% python3 -q
>>> import numpy as np
>>> import numpy.linalg as la
>>> np.set_printoptions(precision=2, suppress=True, linewidth=100)
>>> def rnd(a):
...     return np.round(a, 2) + 0
... 
>>> feats = np.array([[2, 1, -1], [1, 2, -2], [-3, -3, 0]])
>>> feats[-1] = feats[0] + -1 * feats[1]
>>> feats
array([[ 2,  1, -1],
       [ 1,  2, -2],
       [ 1, -1,  1]])
>>> # looks like rank 2
>>> W1 = np.array([[1, 2, 2], [0, 2, 3], [3, 3, 3]])
>>> coef = np.array([-4, 2, 3])
>>> hid = np.maximum(feats @ W1 + coef, 0)
>>> hid
array([[0, 5, 7],
       [0, 2, 5],
       [0, 5, 5]])
>>> la.matrix_rank(hid)
np.int64(2)
>>> (hid > 0).astype(int)
array([[0, 1, 1],
       [0, 1, 1],
       [0, 1, 1]])
>>> cent = np.array([[-1, -3, -1], [-2, 1, 1], [2, 0, -3]])
>>> hid @ cent
array([[  4,   5, -16],
       [  6,   2, -13],
       [  0,   5, -10]])
>>> Y = hid / la.norm(hid, axis=1, keepdims=True)
>>> C2 = Y @ Y.T
>>> rnd(np.degrees(np.arccos(np.clip(C2[1, 2], -1, 1))))
np.float64(23.2)
>>> (np.abs(C2) > 0.9).astype(int)
array([[1, 1, 1],
       [1, 1, 1],
       [1, 1, 1]])
>>> rnd(C2[1])
array([0.97, 1.  , 0.92])
>>> rnd(C2)
array([[1.  , 0.97, 0.99],
       [0.97, 1.  , 0.92],
       [0.99, 0.92, 1.  ]])
>>> rnd(la.norm(Y, axis=1))
array([1., 1., 1.])
>>> rnd(la.norm(C2, 2))
np.float64(2.92)
>>> rnd(C2[2] @ C2[0])
np.float64(2.87)
>>> rnd(la.norm(C2) ** 2 / la.norm(C2, 2) ** 2)
np.float64(1.0)
>>> rnd(la.norm(C2, axis=0))
array([1.71, 1.67, 1.68])
>>> rnd(la.norm(C2[2], 1)), rnd(la.norm(C2[2], np.inf))
(np.float64(2.91), np.float64(1.0))
>>> rnd(la.norm(C2[2] - C2[0]))
np.float64(0.06)
>>> rnd(la.norm(C2, 1)), rnd(la.norm(C2, np.inf))
(np.float64(2.96), np.float64(2.96))
>>> A = np.loadtxt("layer14.csv", delimiter=",")
>>> rnd(A)
array([[0.32, 0.21, 0.25, 0.21],
       [0.05, 0.48, 0.38, 0.1 ],
       [0.26, 0.21, 0.05, 0.47],
       [0.33, 0.44, 0.11, 0.11]])
>>> rnd(la.norm(A, axis=1))
array([0.51, 0.62, 0.58, 0.58])
>>> rnd(la.norm(A, axis=0))
array([0.53, 0.72, 0.47, 0.54])
>>> rnd(la.norm(A[1], 1)), rnd(la.norm(A[1], np.inf))
(np.float64(1.0), np.float64(0.48))
>>> rnd(la.det(2 * A)), rnd(la.det(A))
(np.float64(0.27), np.float64(0.02))
>>> rnd(np.einsum("ij,ji->", A, A))
np.float64(0.99)
>>> rnd(la.eigvals(A))
array([ 1.  +0.j  ,  0.24+0.j  , -0.14+0.23j, -0.14-0.23j])
>>> rnd(np.kron(np.eye(2, dtype=int), A))
array([[0.32, 0.21, 0.25, 0.21, 0.  , 0.  , 0.  , 0.  ],
       [0.05, 0.48, 0.38, 0.1 , 0.  , 0.  , 0.  , 0.  ],
       [0.26, 0.21, 0.05, 0.47, 0.  , 0.  , 0.  , 0.  ],
       [0.33, 0.44, 0.11, 0.11, 0.  , 0.  , 0.  , 0.  ],
       [0.  , 0.  , 0.  , 0.  , 0.32, 0.21, 0.25, 0.21],
       [0.  , 0.  , 0.  , 0.  , 0.05, 0.48, 0.38, 0.1 ],
       [0.  , 0.  , 0.  , 0.  , 0.26, 0.21, 0.05, 0.47],
       [0.  , 0.  , 0.  , 0.  , 0.33, 0.44, 0.11, 0.11]])
>>> rnd(la.det(A[::-1]))
np.float64(0.02)
>>> rnd(np.poly(A))
array([ 1.  , -0.96, -0.03, -0.02,  0.02])
